>>> import numpy as np
>>> np.set_printoptions(suppress=True, linewidth=160)
>>> data = -3 * np.eye(3) + np.eye(3, k=1)
>>> data
array([[-3.,  1.,  0.],
       [ 0., -3.,  1.],
       [ 0.,  0., -3.]])
>>> # triangular, det is the product of the diagonal
>>> W = np.array([[-9, 7, 2, 5, -4, 9], [-8, -2, -4, -3, 7, -3], [2, 4, -6, 7, 6, 8]])
>>> coef = np.array([2, 1, 1, 4, 5, 3])
>>> H = np.maximum(data @ W + coef, 0)
>>> np.round((H > 0).mean(axis=0), 2)
array([0.67, 0.33, 0.67, 0.33, 0.33, 0.33])
>>> (H > 0).astype(int)
array([[1, 0, 0, 0, 1, 0],
       [1, 1, 1, 1, 0, 1],
       [0, 0, 1, 0, 0, 0]])
>>> np.linalg.matrix_rank(H)
np.int64(3)
>>> C = np.array([[1, 3], [0, 1], [0, 2], [1, 4], [5, 2], [3, 2]])
>>> H @ C
array([[141., 111.],
       [108., 229.],
       [  0.,  38.]])
>>> Y = data[0, 0] * data[1:] - np.outer(data[1:, 0], data[0])
>>> Y
array([[ 0.,  9., -3.],
       [ 0., -0.,  9.]])
>>> data[:, 0] / data[0, 0]
array([ 1., -0., -0.])
>>> np.linalg.matrix_rank(Y), np.linalg.matrix_rank(data)
(np.int64(2), np.int64(3))
>>> np.flatnonzero(~Y.round(6).any(axis=1))
array([], dtype=int64)
>>> W0 = np.array([[-1, -2, -2, 1, -3],
...     [1, -3, -3, -3, -2],
...     [2, -3, -3, 3, -1],
...     [-3, -1, 3, -3, 3],
...     [0, -3, -1, 3, -2]])
>>> W0
array([[-1, -2, -2,  1, -3],
       [ 1, -3, -3, -3, -2],
       [ 2, -3, -3,  3, -1],
       [-3, -1,  3, -3,  3],
       [ 0, -3, -1,  3, -2]])
>>> P = np.triu(np.array([[-2, -7, -2, -7, 0],
...     [-2, -4, 6, -4, 8],
...     [-2, 6, 7, -5, -4],
...     [4, -3, 7, -5, -9],
...     [7, -2, 9, 5, 4]]), 1) + np.eye(5)
>>> Y = P @ W0 @ np.linalg.inv(P)
>>> Y
array([[     9.,     95.,   -548.,  -2260., -23300.],
       [    25.,    134.,   -795.,  -3213., -33205.],
       [    17.,    133.,   -778.,  -3233., -33281.],
       [    -3.,      5.,    -24.,   -151.,  -1474.],
       [     0.,     -3.,     17.,     76.,    774.]])
>>> round(float(np.linalg.det(Y)), 2)
390.0
>>> np.round(np.poly(Y), 2)
array([   1.,   12.,   28., -141., -610., -390.])
>>> U, s, vt = np.linalg.svd(Y, full_matrices=False)
>>> (s > 1e-8).sum()
np.int64(5)
>>> s.round(2) + 0
array([52757.5 ,    22.54,     4.35,     0.36,     0.  ])
>>> np.round(s / s[0], 2) + 0
array([1., 0., 0., 0., 0.])
>>> np.abs(U[:, 0]).round(6).argmax()
np.int64(2)
>>> np.round(vt @ vt.T, 2) + 0
array([[1., 0., 0., 0., 0.],
       [0., 1., 0., 0., 0.],
       [0., 0., 1., 0., 0.],
       [0., 0., 0., 1., 0.],
       [0., 0., 0., 0., 1.]])
>>> np.round(np.cumsum(s ** 2) / np.sum(s ** 2), 2)
array([1., 1., 1., 1., 1.])
>>> f = np.array([-1, 0, -2, 1, 2])
>>> Y = W0 + np.outer(f, np.eye(5)[4])
>>> np.linalg.matrix_rank(Y - W0)
np.int64(1)
>>> f = np.array([7, 8])
>>> np.correlate(W0[2], W0[1], "full")
array([-4,  0,  9,  6, 13,  0, -9,  6, -1])
>>> np.array([np.convolve(row, f, "same") for row in W0])
array([[ -7, -22, -30,  -9, -13],
       [  7, -13, -45, -45, -38],
       [ 14,  -5, -45,  -3,  17],
       [-21, -31,  13,   3,  -3],
       [  0, -21, -31,  13,  10]])
>>> np.cross(W0[2, :3], W0[1, :3])
array([ 0,  3, -3])
>>> np.polyval(f, W0[2])
array([ 22, -13, -13,  29,   1])
>>> x = np.array([-5, -3, 3, -1, 2])
>>> rhs = W0 @ x
>>> coef, lr = np.zeros(5), 1 / np.linalg.norm(W0, 2) ** 2
>>> for i in range(300):
...     coef -= lr * W0.T @ (W0 @ coef - rhs)
...     if i % 50 == 0: print(i, round(np.linalg.norm(W0 @ coef - rhs), 2))
... 
0 20.6
50 0.27
100 0.2
150 0.15
200 0.11
250 0.09
>>> np.round(np.linalg.cond(W0), 2)
np.float64(13.33)
>>> rng = np.random.default_rng(27)
>>> t = np.sort(rng.uniform(-2, 2, 26))
>>> F = np.c_[t, t ** 2, t ** 3] @ np.array([[6, 1, 8, 5], [4, 7, 3, 8], [3, 4, 4, 4]])
>>> F.round(2)
array([[-18.98,  -5.19, -34.27,  -9.18],
       [-17.14,  -3.76, -31.12,  -7.75],
       [-10.34,   0.64, -19.15,  -3.12],
       [ -7.34,   1.82, -13.57,  -1.65],
       [ -6.66,   1.96, -12.27,  -1.41],
       [ -4.51,   1.9 ,  -8.02,  -0.95],
       [ -3.93,   1.7 ,  -6.83,  -0.93],
       [ -3.74,   1.61,  -6.45,  -0.93],
       [ -3.49,   1.49,  -5.95,  -0.94],
       [ -3.3 ,   1.37,  -5.56,  -0.95],
       [ -2.9 ,   1.12,  -4.76,  -0.98],
       [ -2.72,   0.99,  -4.4 ,  -0.99],
       [ -1.89,   0.43,  -2.87,  -0.97],
       [ -1.05,   0.04,  -1.49,  -0.7 ],
       [  3.28,   1.82,   4.  ,   3.6 ],
       [  5.52,   3.83,   6.56,   6.52],
       [  8.73,   7.15,  10.18,  10.94],
       [ 13.33,  12.39,  15.37,  17.47],
       [ 14.96,  14.33,  17.22,  19.82],
       [ 16.96,  16.75,  19.49,  22.72],
       [ 16.99,  16.78,  19.52,  22.76],
       [ 25.95,  27.97,  29.75,  35.81],
       [ 31.32,  34.87,  35.94,  43.69],
       [ 33.33,  37.46,  38.25,  46.62],
       [ 37.64,  43.08,  43.25,  52.95],
       [ 39.96,  46.11,  45.95,  56.35]])
>>> # rows and columns are dependent
>>> labels = F[:, 0] > np.median(F[:, 0])
>>> f = F[labels].mean(axis=0) - F[~labels].mean(axis=0)
>>> ((F - F.mean(axis=0)) @ f > 0).astype(int)
array([0, 0, 0, 0, 0, 0, 0, 0, 0, 0, 0, 0, 0, 0, 0, 0, 1, 1, 1, 1, 1, 1, 1, 1, 1, 1])
>>> np.argsort(-np.abs(f).round(6), kind="stable")
array([2, 3, 0, 1])
>>> f.round(2)
array([25.68, 19.73, 33.79, 28.41])
>>> np.round((((F - F.mean(axis=0)) @ f > 0) == labels).mean(), 2)
np.float64(0.88)
>>> cov = np.cov(F, rowvar=False)
>>> np.argwhere(np.triu(np.abs(np.corrcoef(F.T)) > 0.8, 1))
array([[0, 1],
       [0, 2],
       [0, 3],
       [1, 2],
       [1, 3],
       [2, 3]])
>>> np.round(np.linalg.eigvalsh(cov)[::-1], 2) + 0
array([1322.58,   29.85,    0.92,    0.  ])
>>> np.round(F.std(axis=0), 2)
array([16.22, 14.76, 21.08, 19.39])
>>> arr = np.load("mat.npy")
>>> arr
array([[-0.7, -0.2,  1.7,  0.5],
       [ 0.6,  0.2,  0.1, -0.1],
       [-1.1,  2.2,  1.3,  0.4],
       [-0.3, -0.4, -0.1, -1.4]])
>>> labels = rng.permutation(4)
>>> labels
array([0, 1, 3, 2])
>>> Y = arr[labels][:, labels]
>>> round(np.trace(Y), 2)
np.float64(-0.6)
>>> np.diag(Y)
array([-0.7,  0.2, -1.4,  1.3])
>>> Q, R = np.linalg.qr(arr)
>>> np.round(Q.T @ Q, 2) + 0
array([[1., 0., 0., 0.],
       [0., 1., 0., 0.],
       [0., 0., 1., 0.],
       [0., 0., 0., 1.]])
>>> np.allclose(R.T @ R, arr.T @ arr)
True
>>> np.round(abs(R[0, 0]), 2), round(float(np.linalg.norm(arr[:, 0])), 2)
(np.float64(1.47), 1.47)
>>> Q, _ = np.linalg.qr(np.array([[-1.3, -0.7, 0.2], [0.0, -0.6, 1.9], [-0.9, -1.3, 0.0]]))
>>> ev = np.array([0, 3, 3])
>>> X = Q @ np.diag(ev) @ Q.T
>>> X.round(2) + 0
array([[ 0.97,  0.  , -1.4 ],
       [ 0.  ,  3.  ,  0.  ],
       [-1.4 ,  0.  ,  2.03]])
>>> np.round(np.linalg.eigvals(arr).sum().real, 2)
np.float64(-0.6)
>>> round(np.linalg.det(arr.T), 2)
np.float64(-4.02)
>>> round(float(np.linalg.det(2 * arr)), 2), np.round(np.linalg.det(arr), 2)
(-64.25, np.float64(-4.02))
>>> np.round(np.linalg.eigvals(arr), 2)
array([-0.31+1.39j, -0.31-1.39j, -1.4 +0.j  ,  1.42+0.j  ])
>>> x = np.array([0, -1, -1, 2])
>>> (arr @ x).argmax()
np.int64(0)
>>> (arr * x).sum(axis=1)
array([-0.5, -0.5, -2.7, -2.3])
>>> np.linalg.norm(arr @ x) <= np.linalg.norm(arr, 2) * np.linalg.norm(x) + 1e-9
np.True_
>>> f = np.array([3, 0, 1, -1])
>>> Y = arr + np.outer(f, np.eye(4)[2])
>>> np.linalg.matrix_rank(np.linalg.inv(Y) - np.linalg.inv(arr), tol=1e-8)
np.int64(1)
>>> round(float(np.linalg.det(Y) / np.linalg.det(arr)), 2), round(float(1 + np.linalg.solve(arr, f)[2]), 2)
(2.5, 2.5)
>>> Y
array([[-0.7, -0.2,  4.7,  0.5],
       [ 0.6,  0.2,  0.1, -0.1],
       [-1.1,  2.2,  2.3,  0.4],
       [-0.3, -0.4, -1.1, -1.4]])
>>> np.linalg.matrix_rank(Y - arr)
np.int64(1)
>>> x = np.array([3, 2, 1, 1])
>>> rhs = Y @ x
>>> coef, lr = np.zeros(4), 1 / np.linalg.norm(Y, 2) ** 2
>>> for i in range(25):
...     coef -= lr * Y.T @ (Y @ coef - rhs)
...     if i % 5 == 0: print(i, round(np.linalg.norm(Y @ coef - rhs), 2))
... 
0 3.91
5 2.88
10 2.27
15 1.87
20 1.59
>>> round(np.linalg.cond(Y), 2)
np.float64(9.08)
>>> Y = arr / np.sqrt((arr ** 2).mean(axis=1, keepdims=True))
>>> np.round(arr - arr.mean(axis=1, keepdims=True), 2)
array([[-1.02, -0.52,  1.38,  0.18],
       [ 0.4 ,  0.  , -0.1 , -0.3 ],
       [-1.8 ,  1.5 ,  0.6 , -0.3 ],
       [ 0.25,  0.15,  0.45, -0.85]])
>>> np.linalg.matrix_rank(Y) == np.linalg.matrix_rank(arr)
np.True_
>>> Y[3].round(2)
array([-0.4 , -0.54, -0.13, -1.88])
>>> m1 = np.load("m.npy")
>>> m1
array([[ 3.02, -3.  , -2.  ,  0.  , -1.  ],
       [ 0.  , -2.98, -3.  , -2.  ,  0.  ],
       [ 3.  , -1.  , -0.98, -2.  , -2.  ],
       [ 3.  ,  1.  ,  2.  , -1.98,  2.  ],
       [ 3.  , -3.  , -2.  ,  0.  , -0.98]])
>>> np.round(np.linalg.norm(m1, axis=0), 2)
array([6.01, 5.37, 4.69, 3.45, 3.16])
>>> m1[2] @ m1[4]
np.float64(15.92)
>>> round(np.linalg.norm(m1) ** 2 / np.linalg.norm(m1, 2) ** 2, 2)
np.float64(1.55)
>>> round(float(np.linalg.norm(m1, "nuc")), 2)
18.48
>>> f, g = m1[2], m1[3]
>>> f @ g
np.float64(6.0)
>>> pr = (f @ g) / (f @ f) * f
>>> pr.round(2)
array([ 0.95, -0.32, -0.31, -0.63, -0.63])
>>> np.round(g - pr, 2)
array([ 2.05,  1.32,  2.31, -1.35,  2.63])
>>> np.round(np.outer(f, g), 2)
array([[ 9.  ,  3.  ,  6.  , -5.94,  6.  ],
       [-3.  , -1.  , -2.  ,  1.98, -2.  ],
       [-2.94, -0.98, -1.96,  1.94, -1.96],
       [-6.  , -2.  , -4.  ,  3.96, -4.  ],
       [-6.  , -2.  , -4.  ,  3.96, -4.  ]])
>>> M = np.load("out2.npy")
>>> M
array([[  4.01,   3.76,  -1.15],
       [-16.29,   9.69,   5.1 ],
       [  0.54,   4.47,   2.04],
       [  3.25,   0.71,   5.04],
       [ -1.65,  -4.77,  -4.67]])
>>> Y = M + rng.integers(-2, 3, (5, 2)) @ rng.integers(-2, 3, (2, 3))
>>> Y.round(2)
array([[  6.01,  -0.24,  -6.15],
       [-14.29,   5.69,   0.1 ],
       [  0.54,  10.47,   8.04],
       [ -0.75,  -3.29,   3.04],
       [ -1.65,  -1.77,  -1.67]])
>>> np.round(np.abs(Y - M).sum(axis=1), 2)
array([11., 11., 12., 10.,  6.])
>>> x = np.array([2, 1, 3])
>>> rhs = Y @ x
>>> np.round(np.linalg.solve(Y.T @ Y, Y.T @ rhs), 2)
array([2., 1., 3.])
>>> np.round(np.linalg.lstsq(Y, rhs)[0], 2)
array([2., 1., 3.])
>>> rhs.round(2)
array([ -6.67, -22.59,  35.67,   4.33, -10.08])
>>> rhs = rhs + 0.1 * rng.normal(size=5)
>>> rhs.round(2)
array([ -6.53, -22.66,  35.74,   4.38, -10.09])
>>> coef, *_ = np.linalg.lstsq(Y, rhs)
>>> round(float(np.linalg.norm(rhs - Y @ coef)), 2)
0.12
>>> [round(float(np.linalg.norm(np.linalg.solve(Y.T @ Y + lam * np.eye(3), Y.T @ rhs))), 2) for lam in (0, 1, 10, 100)]
[3.75, 3.71, 3.47, 2.16]
>>> np.round(Y.T @ (rhs - Y @ coef), 2) + 0
array([0., 0., 0.])
>>> P = M @ np.linalg.solve(M.T @ M, M.T)
>>> P.round(2)
array([[ 0.7 , -0.1 ,  0.33, -0.26, -0.16],
       [-0.1 ,  0.97,  0.09, -0.09, -0.07],
       [ 0.33,  0.09,  0.24,  0.05, -0.25],
       [-0.26, -0.09,  0.05,  0.65, -0.39],
       [-0.16, -0.07, -0.25, -0.39,  0.44]])
>>> np.round(np.trace(P), 2)
np.float64(3.0)
>>> np.round(P @ M[:, 0], 2)
array([  4.01, -16.29,   0.54,   3.25,  -1.65])
>>> Q, evecs = np.linalg.qr(M[:, :2])[0], np.linalg.qr(M[:, 2:])[0]
>>> s = np.linalg.svd(Q.T @ evecs, compute_uv=False)
>>> round(float(np.linalg.norm(Q @ Q.T - evecs @ evecs.T, 2)), 2)
1.0
